% ipython --no-banner

In [1]: import numpy as np

In [2]: import numpy.linalg as la

In [3]: np.set_printoptions(precision=2, suppress=True, linewidth=120)

In [4]: rnd = lambda a: np.round(a, 2) + 0

In [5]: rng = np.random.default_rng(6437)

In [6]: J = rng.normal(size=(25, 4))

In [7]: J = 10 * J / la.norm(J, axis=1, keepdims=True)

In [8]: rnd(J)
Out[8]: 
array([[-0.75, -6.13, -7.75, -1.35],
       [-8.04, -0.19, -1.99, -5.6 ],
       [-6.87, -0.85, -6.08,  3.9 ],
       [-4.04,  8.68,  0.86, -2.77],
       [-1.29,  2.47,  7.7 ,  5.73],
       [ 5.78,  0.5 , -1.83, -7.94],
       [-0.36, -0.52, -2.02,  9.77],
       [ 0.66,  8.  ,  3.37,  4.92],
       [ 3.38,  8.12,  1.49, -4.51],
       [ 5.6 ,  3.66, -7.39,  0.77],
       [ 2.78, -7.68, -2.58, -5.16],
       [ 8.23, -2.23, -1.51, -5.  ],
       [-1.23,  8.43, -5.04, -1.42],
       [-4.43, -7.51, -4.88, -0.27],
       [ 3.92, -8.3 ,  1.23, -3.76],
       [-2.93, -0.58, -3.56, -8.85],
       [-4.34, -1.85,  7.45, -4.73],
       [ 1.41,  8.17, -4.32,  3.56],
       [ 1.53, -8.96,  2.72,  3.16],
       [ 9.16,  3.32,  1.92,  1.17],
       [ 4.48, -6.56, -6.07,  0.17],
       [ 0.7 , -8.74, -2.13, -4.31],
       [ 4.38,  6.34,  2.67, -5.79],
       [-3.86,  0.99, -2.59,  8.8 ],
       [-5.44,  8.26,  0.82, -1.25]])

In [9]: rnd(J.reshape(-1, 2))
Out[9]: 
array([[-0.75, -6.13],
       [-7.75, -1.35],
       [-8.04, -0.19],
       [-1.99, -5.6 ],
       [-6.87, -0.85],
       [-6.08,  3.9 ],
       [-4.04,  8.68],
       [ 0.86, -2.77],
       [-1.29,  2.47],
       [ 7.7 ,  5.73],
       [ 5.78,  0.5 ],
       [-1.83, -7.94],
       [-0.36, -0.52],
       [-2.02,  9.77],
       [ 0.66,  8.  ],
       [ 3.37,  4.92],
       [ 3.38,  8.12],
       [ 1.49, -4.51],
       [ 5.6 ,  3.66],
       [-7.39,  0.77],
       [ 2.78, -7.68],
       [-2.58, -5.16],
       [ 8.23, -2.23],
       [-1.51, -5.  ],
       [-1.23,  8.43],
       [-5.04, -1.42],
       [-4.43, -7.51],
       [-4.88, -0.27],
       [ 3.92, -8.3 ],
       [ 1.23, -3.76],
       [-2.93, -0.58],
       [-3.56, -8.85],
       [-4.34, -1.85],
       [ 7.45, -4.73],
       [ 1.41,  8.17],
       [-4.32,  3.56],
       [ 1.53, -8.96],
       [ 2.72,  3.16],
       [ 9.16,  3.32],
       [ 1.92,  1.17],
       [ 4.48, -6.56],
       [-6.07,  0.17],
       [ 0.7 , -8.74],
       [-2.13, -4.31],
       [ 4.38,  6.34],
       [ 2.67, -5.79],
       [-3.86,  0.99],
       [-2.59,  8.8 ],
       [-5.44,  8.26],
       [ 0.82, -1.25]])

In [10]: rnd(J.ravel(order="F"))
Out[10]: 
array([-0.75, -8.04, -6.87, -4.04, -1.29,  5.78, -0.36,  0.66,  3.38,  5.6 ,  2.78,  8.23, -1.23, -4.43,  3.92, -2.93,
       -4.34,  1.41,  1.53,  9.16,  4.48,  0.7 ,  4.38, -3.86, -5.44, -6.13, -0.19, -0.85,  8.68,  2.47,  0.5 , -0.52,
        8.  ,  8.12,  3.66, -7.68, -2.23,  8.43, -7.51, -8.3 , -0.58, -1.85,  8.17, -8.96,  3.32, -6.56, -8.74,  6.34,
        0.99,  8.26, -7.75, -1.99, -6.08,  0.86,  7.7 , -1.83, -2.02,  3.37,  1.49, -7.39, -2.58, -1.51, -5.04, -4.88,
        1.23, -3.56,  7.45, -4.32,  2.72,  1.92, -6.07, -2.13,  2.67, -2.59,  0.82, -1.35, -5.6 ,  3.9 , -2.77,  5.73,
       -7.94,  9.77,  4.92, -4.51,  0.77, -5.16, -5.  , -1.42, -0.27, -3.76, -8.85, -4.73,  3.56,  3.16,  1.17,  0.17,
       -4.31, -5.79,  8.8 , -1.25])

In [11]: blk = J.reshape(25, 2, -1)

In [12]: blk.shape
Out[12]: (25, 2, 2)

In [13]: cen = J - J.mean(axis=0)

In [14]: evecs = la.svd(cen)[2][:1]

In [15]: Y = cen - cen @ evecs.T @ evecs

In [16]: rnd(np.cov(cen @ evecs.T, rowvar=False))
Out[16]: np.float64(40.32)

In [17]: rnd((cen @ evecs.T).std(axis=0))
Out[17]: array([6.22])

In [18]: m1 = np.loadtxt("m.csv", delimiter=",")

In [19]: m1
Out[19]: 
array([[ -4.59,  -1.84,  -3.22,  -2.43],
       [ 11.9 ,   4.66,  -2.5 ,   5.66],
       [ -2.46,  -1.64,  -7.93,   3.12],
       [  5.07,   7.08,  -2.38,   5.43],
       [ 21.55,  11.68,  -4.79,  15.42],
       [  2.44,  -0.9 ,  -1.95,  -1.24],
       [ -0.86,  -8.69,  -6.86,  -2.47],
       [ 14.34,   2.63,  -4.85,   7.3 ],
       [ 17.84,  19.22,  -1.56,  16.37],
       [ -0.63,  -8.03,  -4.23,  -4.66],
       [ -3.52,  -7.54,  -7.67,  -1.53],
       [ -0.35,   6.51,  -1.09,   2.3 ],
       [  5.17,  -0.36,   1.69,  -3.9 ],
       [  6.95,  -3.63,  -0.65,  -3.3 ],
       [  3.75,  -2.34,  -3.41,  -0.4 ],
       [  3.41,   1.42,   0.15,  -1.55],
       [  1.14,  -6.  ,  -4.8 ,  -2.19],
       [  3.48,  11.13,  -2.  ,   7.45],
       [ 21.82,  11.06,   4.23,   5.77],
       [ -0.4 ,   0.69,  -5.48,   2.75],
       [-12.34, -13.13,  -4.08, -11.42],
       [ -4.67,  -4.33,  -6.45,  -0.86],
       [  0.38,  -2.32,  -7.12,   2.56],
       [ -0.89,   0.29,  -4.82,   1.67],
       [  6.06,   8.16,  -0.67,   4.68],
       [ 16.43,  11.64,   1.07,   8.02],
       [  3.84,   0.88,  -3.19,   1.64],
       [  8.05,   6.82,  -7.93,  11.74]])

In [20]: C2 = np.cov(m1, rowvar=False)

In [21]: rnd(np.polyfit(m1[:, 3], m1[:, 0], 1))
Out[21]: array([1.03, 1.96])

In [22]: rnd(np.corrcoef(m1.T))
Out[22]: 
array([[1.  , 0.79, 0.48, 0.77],
       [0.79, 1.  , 0.46, 0.89],
       [0.48, 0.46, 1.  , 0.04],
       [0.77, 0.89, 0.04, 1.  ]])

In [23]: rnd(np.median(m1, axis=0))
Out[23]: array([ 3.44,  0.49, -3.32,  1.98])

In [24]: C2.shape
Out[24]: (4, 4)

In [25]: q, evecs = la.qr(m1[:, :1])[0], la.qr(m1[:, 1:])[0]

In [26]: s = la.svd(q.T @ evecs, compute_uv=False)

In [27]: rnd(np.degrees(np.arccos(s.clip(0, 1))))
Out[27]: array([35.16])

In [28]: rnd(s)
Out[28]: array([0.82])

In [29]: labels = m1[:, 1] > np.median(m1[:, 1])

In [30]: r0 = m1[labels].mean(axis=0) - m1[~labels].mean(axis=0)

In [31]: labels.astype(int)
Out[31]: array([0, 1, 0, 1, 1, 0, 0, 1, 1, 0, 0, 1, 0, 0, 0, 1, 0, 1, 1, 1, 0, 0, 0, 0, 1, 1, 1, 1])

In [32]: ((m1 - m1.mean(axis=0)) @ r0 > 0).astype(int)
Out[32]: array([0, 1, 0, 1, 1, 0, 0, 1, 1, 0, 0, 1, 0, 0, 0, 0, 0, 1, 1, 0, 0, 0, 0, 0, 1, 1, 0, 1])

In [33]: np.argsort(-np.abs(r0).round(6), kind="stable")
Out[33]: array([1, 0, 3, 2])

In [34]: rnd((((m1 - m1.mean(axis=0)) @ r0 > 0) == labels).mean())
Out[34]: np.float64(0.89)

In [35]: arr = np.loadtxt("case4.csv", delimiter=",")

In [36]: arr
Out[36]: 
array([[ 12., -12.,   6.,  16., -16.,   8.],
       [  6.,  15.,  12.,   8.,  20.,  16.],
       [ -6.,  -9.,  15.,  -8., -12.,  20.],
       [ 16., -16.,   8.,   8.,  -8.,   4.],
       [  8.,  20.,  16.,   4.,  10.,   8.],
       [ -8., -12.,  20.,  -4.,  -6.,  10.]])

In [37]: r0 = np.array([3, 3])

In [38]: np.convolve(arr[4], r0)
Out[38]: array([ 24.,  84., 108.,  60.,  42.,  54.,  24.])

In [39]: np.array([np.convolve(row, r0, "same") for row in arr])
Out[39]: 
array([[ 36.,   0., -18.,  66.,   0., -24.],
       [ 18.,  63.,  81.,  60.,  84., 108.],
       [-18., -45.,  18.,  21., -60.,  24.],
       [ 48.,   0., -24.,  48.,   0., -12.],
       [ 24.,  84., 108.,  60.,  42.,  54.],
       [-24., -60.,  24.,  48., -30.,  12.]])

In [40]: np.cross(arr[4, :3], arr[5, :3])
Out[40]: array([ 592., -288.,   64.])

In [41]: np.correlate(arr[4], arr[5], "full")
Out[41]: array([  80.,  152.,    8.,   24.,  316.,   20., -360.,   -8.,    8., -176.,  -64.])

In [42]: Y = la.inv(arr)

In [43]: rnd(la.cond(arr))
Out[43]: np.float64(6.48)

In [44]: rnd(la.slogdet(arr)[0])
Out[44]: np.float64(-1.0)

In [45]: (np.abs(Y) > 1e-9).astype(int)
Out[45]: 
array([[1, 1, 1, 1, 1, 1],
       [1, 1, 1, 1, 1, 1],
       [1, 1, 1, 1, 1, 1],
       [1, 1, 1, 1, 1, 1],
       [1, 1, 1, 1, 1, 1],
       [1, 1, 1, 1, 1, 1]])

In [46]: labels = rng.permutation(6)

In [47]: labels
Out[47]: array([4, 0, 3, 5, 1, 2])

In [48]: Y = arr[labels][:, labels]

In [49]: np.allclose(Y, arr)
Out[49]: False

In [50]: np.trace(Y)
Out[50]: np.float64(70.0)

In [51]: def softmax(z):
    ...:     e = np.exp(z - z.max(axis=-1, keepdims=True))
    ...:     return e / e.sum(axis=-1, keepdims=True)
    ...: 

In [52]: rnd(softmax(10 * arr[3]))
Out[52]: array([1., 0., 0., 0., 0., 0.])

In [53]: rnd(softmax(arr[3] + -3))
Out[53]: array([1., 0., 0., 0., 0., 0.])

In [54]: rnd(softmax(arr).sum(axis=1))
Out[54]: array([1., 1., 1., 1., 1., 1.])

In [55]: S = arr @ arr.T / np.sqrt(6)

In [56]: softmax(S)[3] @ arr
Out[56]: array([ 14., -14.,   7.,  12., -12.,   6.])

In [57]: rnd(softmax(S))
Out[57]: 
array([[1. , 0. , 0. , 0. , 0. , 0. ],
       [0. , 1. , 0. , 0. , 0. , 0. ],
       [0. , 0. , 1. , 0. , 0. , 0. ],
       [0.5, 0. , 0. , 0.5, 0. , 0. ],
       [0. , 0.5, 0. , 0. , 0.5, 0. ],
       [0. , 0. , 0.5, 0. , 0. , 0.5]])

In [58]: softmax(S).round(6).argmax(axis=1)
Out[58]: array([0, 1, 2, 0, 1, 2])

In [59]: labels = rng.integers(0, 3, 5)

In [60]: W0 = (labels[:, None] == labels) * 5 + np.eye(5)

In [61]: W0
Out[61]: 
array([[6., 0., 0., 0., 0.],
       [0., 6., 5., 0., 0.],
       [0., 5., 6., 0., 0.],
       [0., 0., 0., 6., 5.],
       [0., 0., 0., 5., 6.]])

In [62]: # equal to its transpose

In [63]: rnd(la.det(W0.T))
Out[63]: np.float64(726.0)

In [64]: rnd(np.poly(W0))
Out[64]: array([    1.,   -30.,   310., -1260.,  1705.,  -726.])

In [65]: rnd(la.eigvals(W0))
Out[65]: array([11.,  1., 11.,  1.,  6.])

In [66]: A = np.load("a.npy")

In [67]: A
Out[67]: 
array([[ 4.26,  2.57,  1.72,  2.57],
       [-3.96, -1.38, -0.93, -1.38],
       [ 1.43,  3.67,  3.6 ,  3.67],
       [ 5.09,  4.27,  1.34,  4.27],
       [ 0.01, -0.15, -1.83, -0.15],
       [-0.03,  2.2 , -1.65,  2.2 ],
       [ 2.89,  3.04,  2.1 ,  3.04],
       [-3.27, -0.48,  0.27, -0.48],
       [ 5.57,  4.87,  1.66,  4.87],
       [-3.78, -1.61, -2.2 , -1.61],
       [ 1.89,  0.95,  1.42,  0.95],
       [-1.22,  0.46, -1.54,  0.46],
       [ 3.35,  2.68,  2.91,  2.68],
       [ 0.74,  0.82,  1.72,  0.82],
       [ 1.12,  3.21, -0.39,  3.21],
       [-1.45, -1.42, -1.78, -1.42],
       [-0.11, -0.97, -4.05, -0.97],
       [-2.95, -2.07, -5.64, -2.07],
       [ 2.4 ,  1.92, -0.76,  1.92],
       [ 0.23, -1.7 , -5.35, -1.7 ],
       [ 6.82,  6.01,  3.71,  6.01],
       [ 0.86,  2.06, -1.3 ,  2.06],
       [ 0.11, -0.97, -1.62, -0.97],
       [ 3.31,  3.42,  0.97,  3.42],
       [ 1.44,  1.83,  0.91,  1.83]])

In [68]: la.cond(A) > 100
Out[68]: np.True_

In [69]: la.matrix_rank(A, rtol=0.1)
Out[69]: np.int64(3)

In [70]: rnd(la.norm(A, 2) / la.norm(A))
Out[70]: np.float64(0.92)

In [71]: cen = A - A.mean(axis=0)

In [72]: evecs = la.svd(cen)[2][:3]

In [73]: Y = cen - cen @ evecs.T @ evecs

In [74]: rnd((cen @ evecs.T).std(axis=0))
Out[74]: array([4.56, 1.54, 0.94])

In [75]: rnd(np.cov(cen @ evecs.T, rowvar=False))
Out[75]: 
array([[21.63,  0.  ,  0.  ],
       [ 0.  ,  2.47,  0.  ],
       [ 0.  ,  0.  ,  0.91]])

In [76]: rnd(np.diag(evecs.T @ evecs))
Out[76]: array([1. , 0.5, 1. , 0.5])

In [77]: labels = A[:, 0] > np.median(A[:, 0])

In [78]: r0 = A[labels].mean(axis=0) - A[~labels].mean(axis=0)

In [79]: np.argsort(-np.abs(r0).round(6), kind="stable")
Out[79]: array([0, 1, 3, 2])

In [80]: labels.astype(int)
Out[80]: array([1, 0, 1, 1, 0, 0, 1, 0, 1, 0, 1, 0, 1, 0, 1, 0, 0, 0, 1, 0, 1, 0, 0, 1, 1])

In [81]: rnd(softmax(10 * A[6]))
Out[81]: array([0.1 , 0.45, 0.  , 0.45])

In [82]: rnd(softmax(A[6] + 5))
Out[82]: array([0.26, 0.31, 0.12, 0.31])

In [83]: rnd(softmax(A[6]))
Out[83]: array([0.26, 0.31, 0.12, 0.31])

In [84]: S = A @ A.T / np.sqrt(4)

In [85]: rnd(softmax(S)[6] @ A)
Out[85]: array([6.82, 6.01, 3.71, 6.01])

In [86]: vec = np.array([0, 1, 1, 0])

In [87]: A @ np.eye(4)[0]
Out[87]: 
array([ 4.26, -3.96,  1.43,  5.09,  0.01, -0.03,  2.89, -3.27,  5.57, -3.78,  1.89, -1.22,  3.35,  0.74,  1.12, -1.45,
       -0.11, -2.95,  2.4 ,  0.23,  6.82,  0.86,  0.11,  3.31,  1.44])

In [88]: E = np.array([[5, 0, 4, 5], [0, 2, 1, 2], [4, 1, 9, 6], [5, 2, 6, 9]])

In [89]: # symmetric

In [90]: Y = E / np.sqrt((E ** 2).mean(axis=1, keepdims=True))

In [91]: E - E.mean(axis=1, keepdims=True)
Out[91]: 
array([[ 1.5 , -3.5 ,  0.5 ,  1.5 ],
       [-1.25,  0.75, -0.25,  0.75],
       [-1.  , -4.  ,  4.  ,  1.  ],
       [-0.5 , -3.5 ,  0.5 ,  3.5 ]])

In [92]: la.matrix_rank(E - E.mean(axis=1, keepdims=True))
Out[92]: np.int64(3)

In [93]: rnd(la.norm(Y, axis=1))
Out[93]: array([2., 2., 2., 2.])

In [94]: blk = np.stack([E, 4 * E, E[::-1]])

In [95]: (blk @ E.T).shape
Out[95]: (3, 4, 4)

In [96]: blk.shape
Out[96]: (3, 4, 4)

In [97]: rnd(la.norm(blk, axis=(1, 2)))
Out[97]: array([18.84, 75.37, 18.84])

In [98]: vec = np.array([2, -2, 2, -1])

In [99]: y = E @ vec

In [100]: coef, lr = np.zeros(4), 1 / la.norm(E, 2) ** 2

In [101]: for i in range(15):
     ...:     coef -= lr * E.T @ (E @ coef - y)
     ...:     if i % 5 == 0: print(i, round(la.norm(E @ coef - y), 2))
     ...: 
0 9.93
5 8.62
10 7.5

In [102]: rnd(coef)
Out[102]: array([ 0.86, -0.59,  1.28,  0.17])

In [103]: w, evecs = la.eigh(E)

In [104]: rnd(np.abs(evecs[:, -1]))
Out[104]: array([0.43, 0.12, 0.62, 0.65])

In [105]: rnd(evecs @ np.diag(w) @ evecs.T)
Out[105]: 
array([[5., 0., 4., 5.],
       [0., 2., 1., 2.],
       [4., 1., 9., 6.],
       [5., 2., 6., 9.]])

In [106]: w.sum(), np.trace(E)
Out[106]: (np.float64(25.0), np.int64(25))

In [107]: np.unique(w.round(6) + 0, return_counts=True)[1]
Out[107]: array([1, 1, 1, 1])

In [108]: rnd(w)
Out[108]: array([ 0.57,  2.76,  3.34, 18.33])

In [109]: rnd(evecs.T @ evecs)
Out[109]: 
array([[1., 0., 0., 0.],
       [0., 1., 0., 0.],
       [0., 0., 1., 0.],
       [0., 0., 0., 1.]])

In [110]: vec = np.ones(4)

In [111]: for _ in range(6):
     ...:     vec = E @ vec
     ...:     vec /= la.norm(vec)
     ...:     print(round(vec @ E @ vec, 2))
     ...: 
18.3
18.33
18.33
18.33
18.33
18.33

In [112]: rnd(la.eigvalsh(E)[-1])
Out[112]: np.float64(18.33)

In [113]: rnd(vec)
Out[113]: array([0.43, 0.12, 0.62, 0.65])

In [114]: mat = np.loadtxt("sample2.csv", delimiter=",")

In [115]: mat
Out[115]: 
array([[ 0.03,  0.02,  4.08],
       [ 0.07, -0.13,  4.03],
       [-0.02, -0.11,  3.92],
       [ 0.21, -0.16,  3.94],
       [-0.02, -0.09,  3.78],
       [ 0.04, -0.02,  3.92],
       [-0.08,  0.03,  3.9 ],
       [ 0.05, -0.06,  3.95],
       [-0.12, -0.06,  3.85],
       [-0.24,  0.03,  4.  ],
       [ 0.03,  0.08,  3.95],
       [ 0.01,  0.  ,  4.1 ],
       [ 0.08, -0.15,  3.98],
       [ 7.91,  5.91,  5.97],
       [ 7.94,  6.11,  6.09],
       [ 7.93,  6.06,  6.11],
       [ 7.9 ,  6.02,  5.93],
       [ 8.08,  6.05,  6.07],
       [ 7.93,  6.2 ,  6.14],
       [ 8.08,  5.83,  6.  ],
       [ 8.07,  6.06,  5.93],
       [ 8.16,  5.88,  6.01],
       [ 8.04,  6.01,  5.93],
       [ 7.96,  6.08,  5.82],
       [ 8.04,  5.97,  6.03],
       [ 7.95,  5.92,  5.98]])

In [116]: t = np.radians(15)

In [117]: R = np.eye(3)

In [118]: R[1, 1] = R[2, 2] = np.cos(t)

In [119]: R[1, 2], R[2, 1] = -np.sin(t), np.sin(t)

In [120]: rnd(R)
Out[120]: 
array([[ 1.  ,  0.  ,  0.  ],
       [ 0.  ,  0.97, -0.26],
       [ 0.  ,  0.26,  0.97]])

In [121]: Y = mat @ R.T

In [122]: np.allclose(mat @ mat.T, Y @ Y.T)
Out[122]: True

In [123]: rnd(la.det(R)), rnd(np.trace(R))
Out[123]: (np.float64(1.0), np.float64(2.93))

In [124]: np.allclose(la.norm(mat, axis=1), la.norm(Y, axis=1))
Out[124]: True
